In [1]: import numpy as np

In [2]: np.set_printoptions(suppress=True, linewidth=200)

In [3]: def tidy(a):
   ...:     return np.round(a, 2) + 0
   ...: 

In [4]: mat = np.load("x.npy")

In [5]: mat
Out[5]: 
array([[-1, -2,  2,  0,  2],
       [ 1, -2, -2,  1,  1],
       [ 0, -2,  0,  2, -1],
       [-2,  1,  4, -2,  1]])

In [6]: np.count_nonzero(mat)
Out[6]: np.int64(17)

In [7]: tidy(np.linalg.svd(mat, compute_uv=False))
Out[7]: array([6.19, 3.97, 2.21, 0.12])

In [8]: np.diff(mat, axis=0)
Out[8]: 
array([[ 2,  0, -4,  1, -1],
       [-1,  0,  2,  1, -2],
       [-2,  3,  4, -4,  2]])

In [9]: mat.sum(axis=0)
Out[9]: array([-2, -5,  4,  1,  3])

In [10]: mat.mean(axis=0)
Out[10]: array([-0.5 , -1.25,  1.  ,  0.25,  0.75])

In [11]: np.unravel_index(np.abs(mat).argmax(), mat.shape)
Out[11]: (np.int64(3), np.int64(2))

In [12]: np.linalg.matrix_rank(mat)
Out[12]: np.int64(4)

In [13]: E = np.array([[-3.0, -14.0, 9.0, -6.0],
    ...:     [0.0, 2.0, 0.0, 0.0],
    ...:     [0.0, 2.0, 0.0, 0.0],
    ...:     [3.0, 12.0, -9.0, 6.0]])

In [14]: tidy(np.linalg.norm(E, 2) / np.linalg.norm(E))
Out[14]: np.float64(1.0)

In [15]: [round(float(x), 2) for x in np.linalg.svd(E, compute_uv=False)[:3]]
Out[15]: [24.41, 2.06, 0.0]

In [16]: hat = np.triu(np.array([[3, 0, 0, -1], [-1, -1, -1, 2], [-2, -1, 2, -1], [0, 1, -3, -1]]), 1) + np.eye(4)

In [17]: other = hat @ E @ np.linalg.inv(hat)

In [18]: hat @ E - E @ hat
Out[18]: 
array([[ -3., -12.,  -5.,  28.],
       [  6.,  22., -16.,   8.],
       [ -3., -12.,  11., -10.],
       [  0.,   0.,  12., -30.]])

In [19]: np.linalg.matrix_rank(other)
Out[19]: np.int64(2)

In [20]: tidy(np.linalg.det(other))
Out[20]: np.float64(0.0)

In [21]: F = np.array([[-4, -5, 6, 9, -5, 2],
    ...:     [0, -4, 9, 6, -7, 7],
    ...:     [-1, -4, 4, 4, -3, -6],
    ...:     [-2, -1, 9, 3, -1, -1],
    ...:     [1, 3, 0, 0, 9, 6],
    ...:     [-4, -13, 24, 21, -19, 16]])

In [22]: [round(float(x), 2) for x in np.linalg.svd(F, compute_uv=False)[:3]]
Out[22]: [47.85, 13.06, 7.94]

In [23]: np.linalg.cond(F) > 100
Out[23]: np.True_

In [24]: tidy(np.linalg.norm(F, 2) / np.linalg.norm(F))
Out[24]: np.float64(0.95)

In [25]: np.argsort(-np.linalg.norm(F, axis=0).round(6), kind="stable")[:3]
Out[25]: array([2, 3, 4])

In [26]: np.linalg.matrix_rank(F, rtol=0.1)
Out[26]: np.int64(4)

In [27]: u = np.array([1, 1, 1])

In [28]: arr = np.array([np.roll(u, i) for i in range(3)])

In [29]: arr
Out[29]: 
array([[1, 1, 1],
       [1, 1, 1],
       [1, 1, 1]])

In [30]: arr @ (-1.0) ** np.arange(3)
Out[30]: array([1., 1., 1.])

In [31]: np.fft.fft(arr[0])
Out[31]: array([3.+0.j, 0.+0.j, 0.+0.j])

In [32]: np.sort(np.abs(np.fft.fft(arr[0]))), tidy(np.sort(np.linalg.svd(arr, compute_uv=False)))
Out[32]: (array([0., 0., 3.]), array([0., 0., 3.]))

In [33]: tidy(E @ np.linalg.pinv(E) @ E)
Out[33]: 
array([[ -3., -14.,   9.,  -6.],
       [  0.,   2.,   0.,   0.],
       [  0.,   2.,   0.,   0.],
       [  3.,  12.,  -9.,   6.]])

In [34]: tidy(np.trace(np.linalg.pinv(E) @ E))
Out[34]: np.float64(2.0)

In [35]: np.linalg.lstsq(E[:-1].T, E[-1])[2]
Out[35]: np.int32(2)

In [36]: np.allclose(E[:-1].T @ np.linalg.lstsq(E[:-1].T, E[-1])[0], E[-1])
Out[36]: True

In [37]: np.abs(np.diag(np.linalg.qr(E)[1])) > 1e-9
Out[37]: array([ True,  True, False, False])

In [38]: ev, vecs = np.linalg.eigh(arr)

In [39]: tidy(vecs @ np.diag(ev) @ vecs.T)
Out[39]: 
array([[1., 1., 1.],
       [1., 1., 1.],
       [1., 1., 1.]])

In [40]: tidy(ev.sum()), np.trace(arr)
Out[40]: (np.float64(3.0), np.int64(3))

In [41]: tidy(np.linalg.eigvalsh(arr @ arr))
Out[41]: array([0., 0., 9.])

In [42]: np.abs(vecs[:, -1]).round(6).argmax()
Out[42]: np.int64(0)

In [43]: other = np.array([[-5, 2], [4, -1]])

In [44]: cent = np.kron(other, arr)

In [45]: tidy(np.linalg.norm(cent, 2)), tidy(np.linalg.norm(other, 2) * np.linalg.norm(arr, 2))
Out[45]: (np.float64(20.3), np.float64(20.3))

In [46]: np.linalg.matrix_rank(cent)
Out[46]: np.int64(2)

In [47]: left, sv, Vh = np.linalg.svd(arr)

In [48]: tidy(sv)
Out[48]: array([3., 0., 0.])

In [49]: other = left[:, :1] @ np.diag(sv[:1]) @ Vh[:1]

In [50]: tidy(np.linalg.norm(arr - other, 2)), tidy(sv[1])
Out[50]: (np.float64(0.0), np.float64(0.0))

In [51]: np.linalg.matrix_rank(other)
Out[51]: np.int64(1)

In [52]: X = np.load("mat.npy")

In [53]: X
Out[53]: 
array([[0, 1, 1, 1, 1, 0, 1],
       [1, 0, 0, 0, 0, 0, 0],
       [1, 0, 0, 0, 0, 1, 1],
       [1, 0, 0, 0, 1, 0, 0],
       [1, 0, 0, 1, 0, 0, 1],
       [0, 0, 1, 0, 0, 0, 0],
       [1, 0, 1, 0, 1, 0, 0]])

In [54]: x = np.array([1, -3, 0, 0, 3, -3, 1])

In [55]: X @ x
Out[55]: array([ 1,  1, -1,  4,  2,  0,  4])

In [56]: X * x
Out[56]: 
array([[ 0, -3,  0,  0,  3,  0,  1],
       [ 1,  0,  0,  0,  0,  0,  0],
       [ 1,  0,  0,  0,  0, -3,  1],
       [ 1,  0,  0,  0,  3,  0,  0],
       [ 1,  0,  0,  0,  0,  0,  1],
       [ 0,  0,  0,  0,  0,  0,  0],
       [ 1,  0,  0,  0,  3,  0,  0]])

In [57]: np.einsum("ij,j->i", X, x)
Out[57]: array([ 1,  1, -1,  4,  2,  0,  4])

In [58]: X @ np.ones(7)
Out[58]: array([5., 1., 3., 2., 3., 1., 3.])

In [59]: (X @ x).argmax()
Out[59]: np.int64(3)

In [60]: (X * x).sum(axis=1)
Out[60]: array([ 1,  1, -1,  4,  2,  0,  4])

In [61]: W0 = np.array([[9, -4, 1, 1, 4, 0], [-1, -1, 1, 6, -7, 9], [9, 0, -7, -5, 6, -6]])

In [62]: W0[:, 0] = 2 * W0[:, 3]

In [63]: W0
Out[63]: 
array([[  2,  -4,   1,   1,   4,   0],
       [ 12,  -1,   1,   6,  -7,   9],
       [-10,   0,  -7,  -5,   6,  -6]])

In [64]: other = W0[0, 0] * W0[1:] - np.outer(W0[1:, 0], W0[0])

In [65]: other
Out[65]: 
array([[  0,  46, -10,   0, -62,  18],
       [  0, -40,  -4,   0,  52, -12]])

In [66]: np.linalg.matrix_rank(other), np.linalg.matrix_rank(W0)
Out[66]: (np.int64(2), np.int64(3))

In [67]: W0[:, 0] / W0[0, 0]
Out[67]: array([ 1.,  6., -5.])
